% python3 -q
>>> import numpy as np
>>> from numpy import linalg as LA
>>> np.set_printoptions(suppress=True, linewidth=160)
>>> def tidy(a):
...     return np.round(a, 3) + 0
... 
>>> M = np.load("block19.npy")
>>> M
array([[-3.625,  1.045,  4.201, -1.043],
       [-3.303,  0.942,  3.782, -0.951],
       [-2.781,  0.835,  3.065, -0.741],
       [ 2.571, -0.694, -3.11 ,  0.704],
       [-1.761,  0.446,  2.09 , -0.569],
       [ 8.595, -2.444, -9.976,  2.558],
       [-1.697,  0.484,  1.911, -0.522],
       [ 7.644, -2.117, -8.756,  2.239],
       [-2.763,  0.691,  3.271, -0.788],
       [ 0.653, -0.218, -0.745,  0.083],
       [-9.778,  2.683, 11.171, -2.862]])
>>> G = np.cov(M, rowvar=False)
>>> np.argsort(-M.std(axis=0).round(6), kind="stable")
array([2, 0, 3, 1])
>>> tidy(M.std(axis=0))
array([5.016, 1.399, 5.776, 1.467])
>>> tidy(np.corrcoef(M.T))
array([[ 1.   , -1.   , -1.   ,  0.999],
       [-1.   ,  1.   ,  0.999, -0.999],
       [-1.   ,  0.999,  1.   , -0.999],
       [ 0.999, -0.999, -0.999,  1.   ]])
>>> Xc = (M - M.mean(axis=0)) / M.std(axis=0)
>>> np.argwhere(np.abs(Xc) > 2)
array([], shape=(0, 2), dtype=int64)
>>> beta = LA.lstsq(np.delete(Xc, 1, axis=1), Xc[:, 1])[0]
>>> np.abs(beta).argmax()
np.int64(0)
>>> Xc = M - M.mean(axis=0)
>>> left, s, Vh = LA.svd(Xc, full_matrices=False)
>>> tidy(s ** 2 / (s ** 2).sum())
array([1., 0., 0., 0.])
>>> tidy(s)
array([26.246,  0.206,  0.154,  0.095])
>>> tidy((s ** 2).sum() ** 2 / (s ** 4).sum())
np.float64(1.0)
>>> LA.norm(M, axis=1).argmax()
np.int64(10)
>>> tidy(LA.norm(M[8], 1)), tidy(LA.norm(M[8], np.inf))
(np.float64(7.513), np.float64(3.271))
>>> tidy(LA.norm(M, 1)), tidy(LA.norm(M, np.inf))
(np.float64(52.078), np.float64(26.494))
>>> tidy(LA.norm(M, "nuc"))
np.float64(26.878)
>>> tidy(LA.norm(M) ** 2 / LA.norm(M, 2) ** 2)
np.float64(1.0)
>>> rng = np.random.default_rng(895)
>>> W0 = np.array([[3, 0, 1, 1],
...     [2, 3, 2, 2],
...     [3, 1, 3, 0],
...     [0, 0, 0, 2],
...     [3, 1, 0, 0],
...     [3, 0, 1, 3],
...     [1, 2, 3, 2],
...     [0, 3, 3, 1]]) * (rng.random((8, 4)) < 0.3)
>>> W0
array([[0, 0, 0, 0],
       [2, 0, 2, 2],
       [3, 1, 3, 0],
       [0, 0, 0, 0],
       [0, 1, 0, 0],
       [0, 0, 0, 0],
       [0, 0, 3, 2],
       [0, 0, 0, 0]])
>>> vec = np.array([-1, 4, 1, -3])
>>> y = W0 @ vec
>>> tidy(LA.solve(W0.T @ W0, W0.T @ y))
array([-1.,  4.,  1., -3.])
>>> y = y + 0.02 * rng.normal(size=8)
>>> tidy(y)
array([-0.047, -5.971,  4.003, -0.005,  3.994,  0.007, -3.   , -0.017])
>>> beta, *_ = LA.lstsq(W0, y)
>>> tidy(LA.norm(y - W0 @ beta))
np.float64(0.051)
>>> beta.round()
array([-1.,  4.,  1., -3.])
>>> LA.matrix_rank(W0)
np.int64(4)
>>> np.abs(W0).max()
np.int64(3)
>>> np.diff(W0, axis=0)
array([[ 2,  0,  2,  2],
       [ 1,  1,  1, -2],
       [-3, -1, -3,  0],
       [ 0,  1,  0,  0],
       [ 0, -1,  0,  0],
       [ 0,  0,  3,  2],
       [ 0,  0, -3, -2]])
>>> W0[8]
Traceback (most recent call last):
  File "<python-input-38>", line 1, in <module>
    W0[8]
    ~~^^^
IndexError: index 8 is out of bounds for axis 0 with size 8
>>> np.unravel_index(np.abs(W0).argmax(), W0.shape)
(np.int64(2), np.int64(0))
>>> W0.mean(axis=0)
array([0.625, 0.25 , 1.   , 0.5  ])
>>> W0.sum(axis=1)
array([0, 6, 7, 0, 1, 0, 5, 0])
>>> feats = np.load("layer5.npy")
>>> feats
array([[ 1,  2, -1, -1,  0,  0,  0,  1],
       [-1,  2,  3,  3, -2,  0, -2,  5]])
>>> dist = LA.norm(M[:, None] - M[None], axis=-1)
>>> np.flatnonzero(dist[6] < dist.mean() / 2)
array([0, 1, 2, 4, 6, 8, 9])
